$ ipython --no-banner

In [1]: import numpy as np

In [2]: from numpy import linalg as LA

In [3]: np.set_printoptions(precision=2, suppress=True, linewidth=200, floatmode="fixed")

In [4]: rnd = lambda a: np.round(a, 2) + 0

In [5]: M = np.loadtxt("x.csv", delimiter=",")

In [6]: M
Out[6]: 
array([[ 3.05, -6.00, -1.00,  3.00,  3.00, -3.00,  8.00,  5.00,  1.00, -2.00,  3.00,  8.00,  5.00],
       [-1.00,  7.05,  0.00, -3.00, -5.00,  1.00, -2.00,  9.00, -5.00, -1.00, -5.00, -5.00,  3.00],
       [ 1.00, -8.00,  5.05, -2.00, -4.00, -7.00,  0.00, -1.00, -3.00,  7.00,  0.00,  9.00,  4.00],
       [-7.00, -4.00,  1.00,  7.05, -2.00,  1.00,  0.00, -2.00,  4.00,  8.00,  6.00,  4.00,  6.00],
       [-2.00,  8.00,  5.00,  5.00, -6.95,  9.00,  3.00,  2.00,  0.00,  9.00,  6.00,  0.00, -8.00],
       [-1.00,  1.00, -3.00, -3.00, -9.00, -1.95, -8.00,  1.00,  4.00,  2.00,  4.00,  6.00, -2.00],
       [-6.00,  9.00,  7.00,  8.00,  7.00,  7.00,  4.05, -3.00,  8.00,  3.00,  2.00, -3.00,  3.00],
       [-4.00,  7.00, -3.00, -7.00, -2.00,  4.00, -2.00, -1.95,  4.00,  2.00, -1.00, -1.00, -2.00],
       [-9.00,  9.00,  7.00,  5.00, -6.00, -2.00,  9.00, -4.00, -2.95, -6.00,  2.00, -3.00, -3.00],
       [-7.00,  6.00,  6.00,  2.00, -1.00, -3.00, -4.00, -2.00,  6.00,  3.05, -7.00, -8.00,  1.00],
       [-8.00,  1.00, -2.00,  2.00, -4.00,  0.00,  7.00,  9.00, -5.00,  8.00, -7.95,  4.00,  5.00],
       [ 6.00, -9.00, -6.00, -8.00,  9.00,  4.00, -5.00,  5.00, -4.00,  5.00,  5.00, -1.95, -1.00],
       [ 3.00, -6.00, -1.00,  3.00,  3.00, -3.00,  8.00,  5.00,  1.00, -2.00,  3.00,  8.00,  5.05]])

In [7]: U, sv, VT = LA.svd(M)

In [8]: np.argmax(sv[:-1] / (sv[1:] + 1e-6)) + 1
Out[8]: np.int64(12)

In [9]: Y = U[:, :12] @ np.diag(sv[:12]) @ VT[:12]

In [10]: LA.matrix_rank(Y)
Out[10]: np.int64(12)

In [11]: rnd(LA.norm(M - Y) / LA.norm(M))
Out[11]: np.float64(0.0)

In [12]: rnd(np.abs(M - Y).max())
Out[12]: np.float64(0.0)
